$ ipython --no-banner

In [1]: import numpy as np

In [2]: from numpy import linalg as LA

In [3]: np.set_printoptions(precision=2, suppress=True, linewidth=160)

In [4]: mat = np.arange(25).reshape(5, 5) + -1

In [5]: mat
Out[5]: 
array([[-1,  0,  1,  2,  3],
       [ 4,  5,  6,  7,  8],
       [ 9, 10, 11, 12, 13],
       [14, 15, 16, 17, 18],
       [19, 20, 21, 22, 23]])

In [6]: rank = LA.matrix_rank(mat)

In [7]: rank
Out[7]: np.int64(2)

In [8]: null = LA.svd(mat)[2][rank:].T

In [9]: [int(LA.matrix_rank(mat[:, :j + 1])) for j in range(5)]
Out[9]: [1, 2, 2, 2, 2]

In [10]: [int(LA.matrix_rank(np.delete(mat, i, axis=0))) for i in range(5)]
Out[10]: [2, 2, 2, 2, 2]

In [11]: LA.matrix_rank(mat.T @ mat), LA.matrix_rank(mat @ mat.T)
Out[11]: (np.int64(2), np.int64(2))

In [12]: null.shape
Out[12]: (5, 3)

In [13]: np.allclose(mat @ null, 0)
Out[13]: True

In [14]: arr = np.load("layer1.npy")

In [15]: arr
Out[15]: 
array([[-1.,  2.,  2.,  2.],
       [ 3.,  1.,  0.,  3.],
       [ 0.,  2., -2.,  0.],
       [ 0.,  0.,  0.,  0.]])

In [16]: rank = LA.matrix_rank(arr)

In [17]: rank
Out[17]: np.int64(3)

In [18]: null = LA.svd(arr)[2][rank:].T

In [19]: [int(LA.matrix_rank(arr[:, :j + 1])) for j in range(4)]
Out[19]: [1, 2, 3, 3]

In [20]: null @ null.T
Out[20]: 
array([[ 0.23,  0.21,  0.21, -0.3 ],
       [ 0.21,  0.19,  0.19, -0.27],
       [ 0.21,  0.19,  0.19, -0.27],
       [-0.3 , -0.27, -0.27,  0.39]])

In [21]: [int(LA.matrix_rank(arr[:i])) for i in range(1, len(arr) + 1)]
Out[21]: [1, 2, 3, 3]

In [22]: null.shape
Out[22]: (4, 1)

In [23]: null[:, 0] / null[np.abs(null[:, 0]).round(6).argmax(), 0]
Out[23]: array([-0.77, -0.69, -0.69,  1.  ])

In [24]: np.round(arr @ null, 2) + 0
Out[24]: 
array([[0.],
       [0.],
       [0.],
       [0.]])

In [25]: out = np.array([[-0.2, -1.4], [0.3, 0.4], [1.0, 0.3]])

In [26]: cent = np.array([[-0.4, -1.2, -1.0, -1.1, -1.3], [-0.3, -0.5, -0.9, -0.2, 1.3]])

In [27]: E = out @ cent

In [28]: E
Out[28]: 
array([[ 0.5 ,  0.94,  1.46,  0.5 , -1.56],
       [-0.24, -0.56, -0.66, -0.41,  0.13],
       [-0.49, -1.35, -1.27, -1.16, -0.91]])

In [29]: Uu, sv, Vt = LA.svd(E)

In [30]: vecs = Vt[:(sv > 1e-8).sum()]

In [31]: rng = np.random.default_rng(39)

In [32]: vec = E[2] + 5 * E[1] + rng.integers(2) * np.eye(5)[2]

In [33]: vec
Out[33]: array([-1.69, -4.15, -3.57, -3.21, -0.26])

In [34]: round(LA.norm(vec - vecs.T @ vecs @ vec), 2)
Out[34]: np.float64(0.74)

In [35]: np.allclose(vecs.T @ vecs @ vec, vec)
Out[35]: False

In [36]: vecs.T @ vecs
Out[36]: 
array([[ 0.06,  0.13,  0.16,  0.1 , -0.04],
       [ 0.13,  0.34,  0.36,  0.27,  0.07],
       [ 0.16,  0.36,  0.45,  0.25, -0.17],
       [ 0.1 ,  0.27,  0.25,  0.23,  0.18],
       [-0.04,  0.07, -0.17,  0.18,  0.93]])
